$ ipython --no-banner

In [1]: import numpy as np

In [2]: np.set_printoptions(precision=2, suppress=True, linewidth=100)

In [3]: F = np.diag(np.array([2, 2, 2, 1, 0, 1, 1, 1, 0, 0])) + -2 * np.eye(10, k=1) + -2 * np.eye(10, k=-1)

In [4]: print(F)
[[ 2. -2.  0.  0.  0.  0.  0.  0.  0.  0.]
 [-2.  2. -2.  0.  0.  0.  0.  0.  0.  0.]
 [ 0. -2.  2. -2.  0.  0.  0.  0.  0.  0.]
 [ 0.  0. -2.  1. -2.  0.  0.  0.  0.  0.]
 [ 0.  0.  0. -2.  0. -2.  0.  0.  0.  0.]
 [ 0.  0.  0.  0. -2.  1. -2.  0.  0.  0.]
 [ 0.  0.  0.  0.  0. -2.  1. -2.  0.  0.]
 [ 0.  0.  0.  0.  0.  0. -2.  1. -2.  0.]
 [ 0.  0.  0.  0.  0.  0.  0. -2.  0. -2.]
 [ 0.  0.  0.  0.  0.  0.  0.  0. -2.  0.]]

In [5]: out = np.array([[2, 2],
   ...:     [2, 1],
   ...:     [1, 0],
   ...:     [2, 0],
   ...:     [1, 1],
   ...:     [1, 0],
   ...:     [2, 2],
   ...:     [0, 1],
   ...:     [2, 2],
   ...:     [1, 1]])

In [6]: print(out.T @ F.T)
[[ 0. -2. -6. -2. -6. -5.  0. -8. -2. -4.]
 [ 2. -2. -2. -2.  0. -6.  0. -7. -4. -4.]]

In [7]: out @ F
ValueError: matmul: Input operand 1 has a mismatch in its core dimension 0, with gufunc signature (n?,k),(k,m?)->(n?,m?) (size 10 is different from 2)


In [8]: w1 = np.array([[-4, -9, -4],
   ...:     [-4, 5, 0],
   ...:     [-4, 6, 4],
   ...:     [0, 2, -2],
   ...:     [6, -1, 1],
   ...:     [8, -3, -5],
   ...:     [7, 9, 8],
   ...:     [4, -1, 4],
   ...:     [-3, -4, 5],
   ...:     [7, 8, 2]])

In [9]: beta = np.array([1, -2, 0])

In [10]: hid = np.maximum(F @ w1 + beta, 0)

In [11]: print((hid > 0).mean(axis=0))
[0.4 0.3 0.3]

In [12]: basis = np.array([[0, -2, 3], [-1, -2, 1], [-2, -3, 0]])

In [13]: print(hid @ basis)
[[  0.  -2.   3.]
 [-14. -46.  41.]
 [-24. -38.   3.]
 [  0.   0.   0.]
 [-28. -42.   0.]
 [  0.   0.   0.]
 [-35. -60.  15.]
 [  0.   0.   0.]
 [  0.   0.   0.]
 [ -6. -26.  27.]]

In [14]: out = np.array([[1, 0, 2, 0, 1, 3, 1],
    ...:     [2, 2, 1, 0, 3, 1, 3],
    ...:     [2, 3, 1, 3, 3, 3, 3],
    ...:     [0, 3, 2, 1, 1, 0, 1],
    ...:     [2, 0, 2, 3, 2, 0, 0],
    ...:     [1, 2, 2, 2, 2, 3, 1],
    ...:     [3, 2, 2, 2, 0, 2, 2]])

In [15]: X = out + out.T

In [16]: print(X)
[[2 2 4 0 3 4 4]
 [2 4 4 3 3 3 5]
 [4 4 2 5 5 5 5]
 [0 3 5 2 4 2 3]
 [3 3 5 4 4 2 0]
 [4 3 5 2 2 6 3]
 [4 5 5 3 0 3 4]]

In [17]: # symmetric, so the eigenvalues are real

In [18]: print(np.allclose(X @ X.T, X.T @ X))
True

In [19]: print(np.trace(X))
24

In [20]: print((X + X.T) / 2)
[[2. 2. 4. 0. 3. 4. 4.]
 [2. 4. 4. 3. 3. 3. 5.]
 [4. 4. 2. 5. 5. 5. 5.]
 [0. 3. 5. 2. 4. 2. 3.]
 [3. 3. 5. 4. 4. 2. 0.]
 [4. 3. 5. 2. 2. 6. 3.]
 [4. 5. 5. 3. 0. 3. 4.]]

In [21]: print(np.linalg.matrix_power(X, 2))
[[ 65  69  79  58  52  76  66]
 [ 69  88 102  71  68  85  86]
 [ 79 102 136  77  84 103  96]
 [ 58  71  77  67  62  67  64]
 [ 52  68  84  62  79  74  70]
 [ 76  85 103  67  74 103  92]
 [ 66  86  96  64  70  92 100]]

In [22]: print(round(float(np.abs(np.linalg.eigvals(X)).max()), 2))
23.64

In [23]: print(np.allclose(X, X.T))
True

In [24]: print([round(float(np.linalg.det(X[:i, :i])), 2) + 0 for i in range(1, 8)])
[2.0, 4.0, -24.0, -40.0, 254.0, 760.0, -1296.0]

In [25]: print(round(np.linalg.eigvalsh(X).min(), 2))
-4.63

In [26]: out = X[0, 0] * X[1:] - np.outer(X[1:, 0], X[0])

In [27]: print(out)
[[  0   4   0   6   0  -2   2]
 [  0   0 -12  10  -2  -6  -6]
 [  0   6  10   4   8   4   6]
 [  0   0  -2   8  -1  -8 -12]
 [  0  -2  -6   4  -8  -4 -10]
 [  0   2  -6   6 -12 -10  -8]]

In [28]: print(np.linalg.matrix_rank(out), np.linalg.matrix_rank(X))
6 7

In [29]: vec = np.array([1, 1, -3, -1, -1, 3, -1])

In [30]: print((X @ vec).argmax())
5

In [31]: print(X @ vec)
[ -3  -8   2 -15 -11   3  -4]

In [32]: u = np.array([3, 5, 1, 1])

In [33]: g = np.array([1, 1, -2, 0, -2, -1, -1])

In [34]: W0 = u[:, None] + g[None, :]

In [35]: print(W0)
[[ 4  4  1  3  1  2  2]
 [ 6  6  3  5  3  4  4]
 [ 2  2 -1  1 -1  0  0]
 [ 2  2 -1  1 -1  0  0]]

In [36]: vec = np.array([2, 0, 1, 2, 2, 2, 1])

In [37]: print(W0 @ np.ones(7))
[17. 31.  3.  3.]

In [38]: vec @ W0
ValueError: matmul: Input operand 1 has a mismatch in its core dimension 0, with gufunc signature (n?,k),(k,m?)->(n?,m?) (size 4 is different from 7)


In [39]: print(np.einsum("ij,j->i", W0, vec))
[23 43  3  3]

In [40]: print(W0 @ vec)
[23 43  3  3]

In [41]: print((W0 @ vec).argmax())
1

In [42]: print(np.sign((W0 @ vec).round(6)))
[1 1 1 1]

In [43]: out = W0 / np.linalg.norm(W0, axis=1, keepdims=True)

In [44]: G = out @ out.T

In [45]: print(G[1])
[0.98 1.   0.57 0.57]

In [46]: print(round(float(np.degrees(np.arccos(np.clip(G[1, 2], -1, 1)))), 2))
55.11

In [47]: print(G)
[[1.   0.98 0.72 0.72]
 [0.98 1.   0.57 0.57]
 [0.72 0.57 1.   1.  ]
 [0.72 0.57 1.   1.  ]]

In [48]: print((np.abs(G) > 0.9).astype(int))
[[1 1 0 0]
 [1 1 0 0]
 [0 0 1 1]
 [0 0 1 1]]

In [49]: rng = np.random.default_rng(2825)

In [50]: data = np.eye(8, dtype=int)[rng.permutation(8)]

In [51]: print(data)
[[0 0 0 1 0 0 0 0]
 [0 0 0 0 1 0 0 0]
 [0 0 0 0 0 1 0 0]
 [0 0 0 0 0 0 1 0]
 [1 0 0 0 0 0 0 0]
 [0 0 1 0 0 0 0 0]
 [0 1 0 0 0 0 0 0]
 [0 0 0 0 0 0 0 1]]

In [52]: print(np.linalg.lstsq(W0[:-1].T, W0[-1])[2])
2

In [53]: print(round(float(np.trace(np.linalg.pinv(W0) @ W0)), 2))
2.0

In [54]: print(np.abs(np.diag(np.linalg.qr(W0)[1])) > 1e-9)
[ True False  True False]

In [55]: theta = np.radians(30)

In [56]: r_ = np.eye(8)

In [57]: r_[1, 1] = r_[2, 2] = np.cos(theta)

In [58]: r_[1, 2], r_[2, 1] = -np.sin(theta), np.sin(theta)

In [59]: print(r_)
[[ 1.    0.    0.    0.    0.    0.    0.    0.  ]
 [ 0.    0.87 -0.5   0.    0.    0.    0.    0.  ]
 [ 0.    0.5   0.87  0.    0.    0.    0.    0.  ]
 [ 0.    0.    0.    1.    0.    0.    0.    0.  ]
 [ 0.    0.    0.    0.    1.    0.    0.    0.  ]
 [ 0.    0.    0.    0.    0.    1.    0.    0.  ]
 [ 0.    0.    0.    0.    0.    0.    1.    0.  ]
 [ 0.    0.    0.    0.    0.    0.    0.    1.  ]]

In [60]: out = data @ r_.T

In [61]: print(np.linalg.svd(data, compute_uv=False), np.linalg.svd(out, compute_uv=False))
[1. 1. 1. 1. 1. 1. 1. 1.] [1. 1. 1. 1. 1. 1. 1. 1.]

In [62]: print(out)
[[ 0.    0.    0.    1.    0.    0.    0.    0.  ]
 [ 0.    0.    0.    0.    1.    0.    0.    0.  ]
 [ 0.    0.    0.    0.    0.    1.    0.    0.  ]
 [ 0.    0.    0.    0.    0.    0.    1.    0.  ]
 [ 1.    0.    0.    0.    0.    0.    0.    0.  ]
 [ 0.   -0.5   0.87  0.    0.    0.    0.    0.  ]
 [ 0.    0.87  0.5   0.    0.    0.    0.    0.  ]
 [ 0.    0.    0.    0.    0.    0.    0.    1.  ]]

In [63]: print(round(np.linalg.det(r_), 2), round(float(np.trace(r_)), 2))
1.0 7.73

In [64]: print(np.allclose(np.linalg.norm(data, axis=1), np.linalg.norm(out, axis=1)))
True

In [65]: Q, r_ = np.linalg.qr(data)

In [66]: print(abs(r_[0, 0]), round(np.linalg.norm(data[:, 0]), 2))
1.0 1.0

In [67]: print(np.allclose(r_.T @ r_, data.T @ data))
True

In [68]: print(Q.shape, r_.shape)
(8, 8) (8, 8)

In [69]: print(Q @ r_)
[[0. 0. 0. 1. 0. 0. 0. 0.]
 [0. 0. 0. 0. 1. 0. 0. 0.]
 [0. 0. 0. 0. 0. 1. 0. 0.]
 [0. 0. 0. 0. 0. 0. 1. 0.]
 [1. 0. 0. 0. 0. 0. 0. 0.]
 [0. 0. 1. 0. 0. 0. 0. 0.]
 [0. 1. 0. 0. 0. 0. 0. 0.]
 [0. 0. 0. 0. 0. 0. 0. 1.]]

In [70]: print(r_)
[[-1.  0.  0.  0.  0.  0.  0.  0.]
 [ 0. -1.  0.  0.  0.  0.  0.  0.]
 [ 0.  0. -1.  0.  0.  0.  0.  0.]
 [ 0.  0.  0. -1.  0.  0.  0.  0.]
 [ 0.  0.  0.  0. -1.  0.  0.  0.]
 [ 0.  0.  0.  0.  0. -1.  0.  0.]
 [ 0.  0.  0.  0.  0.  0.  1.  0.]
 [ 0.  0.  0.  0.  0.  0.  0.  1.]]

In [71]: print(np.trace(Q @ Q.T))
8.0

In [72]: print(Q)
[[ 0.  0.  0. -1.  0.  0.  0.  0.]
 [-0.  0.  0.  0. -1.  0.  0.  0.]
 [-0. -0.  0.  0.  0. -1.  0.  0.]
 [-0. -0. -0.  0.  0.  0.  1.  0.]
 [-1. -0. -0.  0.  0.  0.  0.  0.]
 [-0. -0. -1. -0. -0.  0.  0.  0.]
 [-0. -1. -0. -0.  0. -0.  0.  0.]
 [-0. -0. -0. -0. -0. -0. -0.  1.]]

In [73]: labels = rng.permutation(8)

In [74]: out = data[:, labels] * rng.choice([-1, 1], 8)

In [75]: print(out)
[[-1  0  0  0  0  0  0  0]
 [ 0 -1  0  0  0  0  0  0]
 [ 0  0  0  0 -1  0  0  0]
 [ 0  0  0  0  0 -1  0  0]
 [ 0  0  0  0  0  0  1  0]
 [ 0  0  0  0  0  0  0 -1]
 [ 0  0  1  0  0  0  0  0]
 [ 0  0  0  1  0  0  0  0]]

In [76]: Uu, _, vt = np.linalg.svd(data.T @ out)

In [77]: print(labels)
[3 4 1 7 5 6 0 2]

In [78]: print(Uu @ vt)
[[ 0.  0.  0.  0.  0.  0.  1.  0.]
 [ 0.  0.  1.  0.  0.  0.  0.  0.]
 [ 0.  0.  0.  0.  0.  0.  0. -1.]
 [-1.  0.  0.  0.  0.  0.  0.  0.]
 [ 0. -1.  0.  0.  0.  0.  0.  0.]
 [ 0.  0.  0.  0. -1.  0.  0.  0.]
 [ 0.  0.  0.  0.  0. -1.  0.  0.]
 [ 0.  0.  0.  1.  0.  0.  0.  0.]]
